>>> import numpy as np
>>> from numpy import linalg as LA
>>> np.set_printoptions(suppress=True, linewidth=160)
>>> M = np.loadtxt("out19.csv", delimiter=",")
>>> print(M)
[[ 0.  1.  3.  3.  1.]
 [ 1.  1.  0.  1.  3.]
 [ 1.  0.  1.  2.  2.]
 [ 0.  3.  2.  1.  0.]
 [ 1.  2.  2.  2.  0.]
 [ 2.  2.  2.  2.  0.]
 [ 3.  1.  2.  1.  2.]
 [-2. -1.  3.  1. -5.]]
>>> out = np.c_[M[:, :1] @ np.array([[2]]), np.array([3, 0, 7, 2, 1, 9, 1, 8])]
>>> out
array([[ 0.,  3.],
       [ 2.,  0.],
       [ 2.,  7.],
       [ 0.,  2.],
       [ 2.,  1.],
       [ 4.,  9.],
       [ 6.,  1.],
       [-4.,  8.]])
>>> LA.matrix_rank(out)
np.int64(2)
>>> np.round(LA.lstsq(M, out[:, 0])[0], 2) + 0
array([2., 0., 0., 0., 0.])
>>> print(np.round(LA.norm(out - M @ LA.lstsq(M, out)[0], axis=0), 2) + 0)
[0.   6.71]
>>> arr = np.array([[0.0, 1.0, 1.0, 1.0, 1.0, 1.0, 1.0, 1.0],
...     [1.0, 0.0, 1.0, 1.0, 1.0, 1.0, 1.0, 1.0],
...     [1.0, 1.0, 0.0, 1.0, 1.0, 1.0, 1.0, 1.0],
...     [1.0, 1.0, 1.0, 0.0, 1.0, 1.0, 1.0, 1.0],
...     [1.0, 1.0, 1.0, 1.0, 0.0, 1.0, 1.0, 1.0],
...     [1.0, 1.0, 1.0, 1.0, 1.0, 0.0, 1.0, 1.0],
...     [1.0, 1.0, 1.0, 1.0, 1.0, 1.0, 0.0, 1.0],
...     [1.0, 1.0, 1.0, 1.0, 1.0, 1.0, 1.0, 0.0]])
>>> arr
array([[0., 1., 1., 1., 1., 1., 1., 1.],
       [1., 0., 1., 1., 1., 1., 1., 1.],
       [1., 1., 0., 1., 1., 1., 1., 1.],
       [1., 1., 1., 0., 1., 1., 1., 1.],
       [1., 1., 1., 1., 0., 1., 1., 1.],
       [1., 1., 1., 1., 1., 0., 1., 1.],
       [1., 1., 1., 1., 1., 1., 0., 1.],
       [1., 1., 1., 1., 1., 1., 1., 0.]])
>>> np.sort(np.abs(np.fft.fft(arr[0]))), np.round(np.sort(LA.svd(arr, compute_uv=False)), 2)
(array([1., 1., 1., 1., 1., 1., 1., 7.]), array([1., 1., 1., 1., 1., 1., 1., 7.]))
>>> arr @ (-1.0) ** np.arange(8)
array([-1.,  1., -1.,  1., -1.,  1., -1.,  1.])
>>> print((arr @ arr)[0])
[7. 6. 6. 6. 6. 6. 6. 6.]
>>> print([round(float(LA.det(arr[:i, :i])), 2) + 0 for i in range(1, 9)])
[0.0, -1.0, 2.0, -3.0, 4.0, -5.0, 6.0, -7.0]
>>> F = np.load("dump.npy")
>>> F
array([[0, 0, 0, 0],
       [0, 0, 1, 1],
       [0, 1, 0, 0],
       [0, 1, 0, 0]])
>>> U, s, VT = LA.svd(F)
>>> np.argmax(s[:-1] / (s[1:] + 1e-6)) + 1
np.int64(2)
>>> s.round(2) + 0
array([1.41, 1.41, 0.  , 0.  ])
>>> out = U[:, :2] @ np.diag(s[:2]) @ VT[:2]
>>> round(float(LA.norm(F - out) / LA.norm(F)), 2)
0.0
>>> round(float(np.abs(F - out).max()), 2)
0.0
>>> out.round(2) + 0
array([[0., 0., 0., 0.],
       [0., 0., 1., 1.],
       [0., 1., 0., 0.],
       [0., 1., 0., 0.]])
>>> LA.matrix_rank(F, rtol=0.05)
np.int64(2)
>>> print(round(float(LA.det(F.T)), 2))
0.0
>>> np.round(np.poly(F), 2) + 0
array([ 1.,  0., -2.,  0.,  0.])
>>> print(np.round(LA.eigvals(F), 2) + 0)
[-1.41  0.    1.41  0.  ]
>>> np.einsum("ij,ji->", F, F)
np.int64(4)
>>> W0 = np.load("x.npy")
>>> W0
array([[1.  , 0.7 , 0.49, 0.34, 0.24, 0.17, 0.12, 0.08, 0.06],
       [0.7 , 1.  , 0.7 , 0.49, 0.34, 0.24, 0.17, 0.12, 0.08],
       [0.49, 0.7 , 1.  , 0.7 , 0.49, 0.34, 0.24, 0.17, 0.12],
       [0.34, 0.49, 0.7 , 1.  , 0.7 , 0.49, 0.34, 0.24, 0.17],
       [0.24, 0.34, 0.49, 0.7 , 1.  , 0.7 , 0.49, 0.34, 0.24],
       [0.17, 0.24, 0.34, 0.49, 0.7 , 1.  , 0.7 , 0.49, 0.34],
       [0.12, 0.17, 0.24, 0.34, 0.49, 0.7 , 1.  , 0.7 , 0.49],
       [0.08, 0.12, 0.17, 0.24, 0.34, 0.49, 0.7 , 1.  , 0.7 ],
       [0.06, 0.08, 0.12, 0.17, 0.24, 0.34, 0.49, 0.7 , 1.  ]])
>>> low = LA.cholesky(W0)
>>> LA.eigvalsh(W0).min() > 0
np.True_
>>> U, s, VT = LA.svd(W0, full_matrices=False)
>>> np.abs(U[:, 0]).round(6).argmax()
np.int64(4)
>>> x = np.ones(9)
>>> for _ in range(7):
...     x = W0 @ x
...     x /= LA.norm(x)
...     print(round(x @ W0 @ x, 2))
... 
4.08
4.09
4.09
4.09
4.09
4.09
4.09
>>> x.round(2)
array([0.25, 0.31, 0.35, 0.38, 0.39, 0.38, 0.35, 0.31, 0.25])
>>> rng = np.random.default_rng(361526)
>>> labels = rng.permutation(9)
>>> out = W0[:, labels] * rng.choice([-1, 1], 9)
>>> out
array([[-0.24, -0.49,  0.34, -0.7 ,  0.17, -0.12, -0.06, -1.  ,  0.08],
       [-0.34, -0.7 ,  0.49, -1.  ,  0.24, -0.17, -0.08, -0.7 ,  0.12],
       [-0.49, -1.  ,  0.7 , -0.7 ,  0.34, -0.24, -0.12, -0.49,  0.17],
       [-0.7 , -0.7 ,  1.  , -0.49,  0.49, -0.34, -0.17, -0.34,  0.24],
       [-1.  , -0.49,  0.7 , -0.34,  0.7 , -0.49, -0.24, -0.24,  0.34],
       [-0.7 , -0.34,  0.49, -0.24,  1.  , -0.7 , -0.34, -0.17,  0.49],
       [-0.49, -0.24,  0.34, -0.17,  0.7 , -1.  , -0.49, -0.12,  0.7 ],
       [-0.34, -0.17,  0.24, -0.12,  0.49, -0.7 , -0.7 , -0.08,  1.  ],
       [-0.24, -0.12,  0.17, -0.08,  0.34, -0.49, -1.  , -0.06,  0.7 ]])
>>> U, _, VT = LA.svd(W0.T @ out)
>>> np.round(LA.lstsq(W0, out)[0], 2) + 0
array([[ 0.,  0.,  0.,  0.,  0.,  0.,  0., -1.,  0.],
       [ 0.,  0.,  0., -1.,  0.,  0.,  0.,  0.,  0.],
       [ 0., -1.,  0.,  0.,  0.,  0.,  0.,  0.,  0.],
       [ 0.,  0.,  1.,  0.,  0.,  0.,  0.,  0.,  0.],
       [-1.,  0.,  0.,  0.,  0.,  0.,  0.,  0.,  0.],
       [ 0.,  0.,  0.,  0.,  1.,  0.,  0.,  0.,  0.],
       [ 0.,  0.,  0.,  0.,  0., -1.,  0.,  0.,  0.],
       [ 0.,  0.,  0.,  0.,  0.,  0.,  0.,  0.,  1.],
       [ 0.,  0.,  0.,  0.,  0.,  0., -1.,  0.,  0.]])
>>> labels
array([4, 2, 3, 1, 5, 6, 8, 0, 7])
